$ python3 -q
>>> import numpy as np
>>> np.set_printoptions(suppress=True, linewidth=200)
>>> tidy = lambda a: np.round(a, 3) + 0
>>> mat = np.loadtxt("block14.csv", delimiter=",")
>>> mat
array([[  2.,   0.,  -1.,   2.,   2.,   1.,  -1.],
       [  4.,   1.,  -1.,   4.,   3.,   1.,  -3.],
       [  5.,   0.,  -1.,   5.,   3.,   2.,  -2.],
       [  6.,   1.,  -3.,   6.,   1.,   4.,  -1.],
       [  5.,  -1.,  -2.,   8.,   3.,   3.,  -2.],
       [  6.,   0.,   0.,   7.,   5.,   1.,  -1.],
       [  8.,   0.,   1.,   6.,   4.,   0.,  -2.],
       [ 10.,  -2.,   2.,   5.,   2.,   2.,  -4.],
       [  8.,  -3.,   3.,   3.,   1.,   3.,  -5.],
       [  7.,  -4.,   5.,   5.,   2.,   4.,  -6.],
       [  9.,  -6.,   5.,   3.,   0.,   2.,  -6.],
       [  8.,  -4.,   7.,   4.,  -2.,   4.,  -8.],
       [  7.,  -4.,   8.,   4.,   0.,   2., -10.],
       [  9.,  -4.,   7.,   2.,   0.,   3., -11.],
       [  8.,  -3.,   8.,   3.,   0.,   5.,  -9.],
       [  9.,  -4.,   9.,   1.,   2.,   6.,  -7.],
       [  9.,  -2.,  11.,   2.,   2.,   6.,  -8.],
       [ 10.,  -1.,  11.,   2.,   1.,   4.,  -7.],
       [ 12.,  -3.,  12.,   3.,   2.,   5.,  -9.],
       [ 14.,  -2.,  13.,   2.,   0.,   4.,  -8.],
       [ 12.,  -2.,  13.,   2.,   0.,   6.,  -7.],
       [ 10.,   0.,  13.,   0.,   0.,   7.,  -5.],
       [ 10.,   1.,  11.,  -2.,   2.,   9.,  -4.],
       [  9.,   3.,  11.,  -1.,   3.,   8.,  -5.]])
>>> cen = (mat - mat.mean(axis=0)) / mat.std(axis=0)
>>> np.argwhere(np.abs(cen) > 2)
array([[ 0,  0],
       [ 4,  3],
       [ 5,  4],
       [10,  1],
       [11,  4],
       [19,  0],
       [22,  3],
       [22,  5],
       [23,  1]])
>>> tidy(cen.std(axis=0))
array([1., 1., 1., 1., 1., 1., 1.])
>>> c = np.linalg.lstsq(np.delete(cen, 1, axis=1), cen[:, 1])[0]
>>> tidy(1 - np.var(cen[:, 1] - np.delete(cen, 1, axis=1) @ c))
np.float64(0.664)
>>> cen = mat - mat.mean(axis=0)
>>> vecs = np.linalg.svd(cen)[2][:1]
>>> M2 = cen - cen @ vecs.T @ vecs
>>> tidy(M2.std(axis=0))
array([1.446, 2.043, 0.723, 1.583, 1.31 , 1.563, 1.821])
>>> tidy(np.cov(cen @ vecs.T, rowvar=False))
np.float64(47.115)
>>> def softmax(z):
...     e = np.exp(z - z.max(axis=-1, keepdims=True))
...     return e / e.sum(axis=-1, keepdims=True)
... 
>>> tidy(softmax(mat[20] + 3))
array([0.269, 0.   , 0.731, 0.   , 0.   , 0.001, 0.   ])
>>> tidy(softmax(mat[20]))
array([0.269, 0.   , 0.731, 0.   , 0.   , 0.001, 0.   ])
>>> S = mat @ mat.T / np.sqrt(7)
>>> softmax(S).round(6).argmax(axis=1)
array([ 4, 18, 18,  3,  4, 18, 19, 19, 19, 18, 19, 19, 19, 19, 19, 19, 19, 19, 19, 19, 19, 19, 19, 19])
>>> tidy(softmax(S)[20] @ mat)
array([13.997, -2.001, 12.999,  2.001,  0.001,  4.002, -8.   ])
>>> D = np.linalg.norm(mat[:, None] - mat[None], axis=-1)
>>> np.linalg.matrix_rank(D ** 2)
np.int64(9)
>>> np.flatnonzero(D[9] < D.mean() / 2)
array([ 8,  9, 10])
>>> D[9].round(6).argsort(kind="stable")[:4]
array([ 9,  8, 10, 11])
>>> D.mean(axis=1).argmax()
np.int64(0)
>>> G = mat.T @ mat
>>> np.allclose(G, G.T)
True
>>> (mat @ mat.T).shape
(24, 24)
>>> tidy(np.linalg.eigvalsh(G)[::-1])
array([4564.072,  481.193,  197.041,   47.553,   36.161,   22.74 ,   20.239])
>>> np.trace(G), (mat ** 2).sum()
(np.float64(5369.0), np.float64(5369.0))
>>> X = np.load("run13.npy")
>>> X
array([[ 0., -1.],
       [ 1.,  0.]])
>>> # antisymmetric, zero diagonal
>>> M2 = np.linalg.inv(X)
>>> tidy(np.linalg.det(X) * np.linalg.det(M2))
np.float64(1.0)
>>> tidy(np.linalg.slogdet(X)[0])
np.float64(1.0)
>>> tidy(np.linalg.cond(X))
np.float64(1.0)
>>> tidy(np.linalg.det(X) * M2)
array([[ 0.,  1.],
       [-1.,  0.]])
>>> hat = np.triu(np.array([[-4, 4], [8, 4]]), 1) + np.eye(2)
>>> M2 = hat @ X @ np.linalg.inv(hat)
>>> M2
array([[  4., -17.],
       [  1.,  -4.]])
>>> hat @ X - X @ hat
array([[ 4.,  0.],
       [ 0., -4.]])
>>> np.linalg.matrix_rank(M2)
np.int64(2)
>>> tidy(np.poly(M2))
array([1., 0., 1.])
>>> tidy(np.linalg.det(M2))
np.float64(1.0)
>>> vec = np.array([-5, 2])
>>> y = X @ vec
>>> y
array([-2., -5.])
>>> tidy(np.linalg.solve(X.T, X[0]))
array([1., 0.])
>>> tidy(np.linalg.solve(X, y))
array([-5.,  2.])
>>> tidy(np.linalg.solve(X, X[:, 1]))
array([0., 1.])
>>> m1 = np.loadtxt("m.csv", delimiter=",")
>>> m1
array([[1., 0., 1., 1., 2., 1.],
       [1., 1., 0., 1., 1., 2.],
       [2., 1., 1., 0., 1., 1.],
       [1., 2., 1., 1., 0., 1.],
       [1., 1., 2., 1., 1., 0.],
       [0., 1., 1., 2., 1., 1.]])
>>> rank = np.linalg.matrix_rank(m1)
>>> rank
np.int64(4)
>>> N = np.linalg.svd(m1)[2][rank:].T
>>> tidy(N @ N.T)
array([[ 0.333, -0.167, -0.167,  0.333, -0.167, -0.167],
       [-0.167,  0.333, -0.167, -0.167,  0.333, -0.167],
       [-0.167, -0.167,  0.333, -0.167, -0.167,  0.333],
       [ 0.333, -0.167, -0.167,  0.333, -0.167, -0.167],
       [-0.167,  0.333, -0.167, -0.167,  0.333, -0.167],
       [-0.167, -0.167,  0.333, -0.167, -0.167,  0.333]])
>>> [int(np.linalg.matrix_rank(m1[:i])) for i in range(1, len(m1) + 1)]
[1, 2, 3, 4, 4, 4]
>>> np.linalg.cond(m1) > 100
np.True_
>>> [round(float(x), 3) for x in np.linalg.svd(m1, compute_uv=False)[:3]]
[6.0, 2.0, 2.0]
>>> np.argsort(-np.linalg.norm(m1, axis=0).round(6), kind="stable")[:3]
array([0, 1, 2])
>>> Uu, sv, vt = np.linalg.svd(m1)
>>> vecs = vt[:(sv > 1e-8).sum()]
>>> rng = np.random.default_rng(7209)
>>> vec = m1[5] + -1 * m1[3] + rng.integers(2) * np.eye(6)[0]
>>> vec
array([ 0., -1.,  0.,  1.,  1.,  0.])
>>> np.linalg.matrix_rank(np.vstack([m1, vec]))
np.int64(5)
>>> tidy(vecs.T @ vecs)
array([[ 0.667,  0.167,  0.167, -0.333,  0.167,  0.167],
       [ 0.167,  0.667,  0.167,  0.167, -0.333,  0.167],
       [ 0.167,  0.167,  0.667,  0.167,  0.167, -0.333],
       [-0.333,  0.167,  0.167,  0.667,  0.167,  0.167],
       [ 0.167, -0.333,  0.167,  0.167,  0.667,  0.167],
       [ 0.167,  0.167, -0.333,  0.167,  0.167,  0.667]])
>>> tidy(np.diag(vecs.T @ vecs))
array([0.667, 0.667, 0.667, 0.667, 0.667, 0.667])
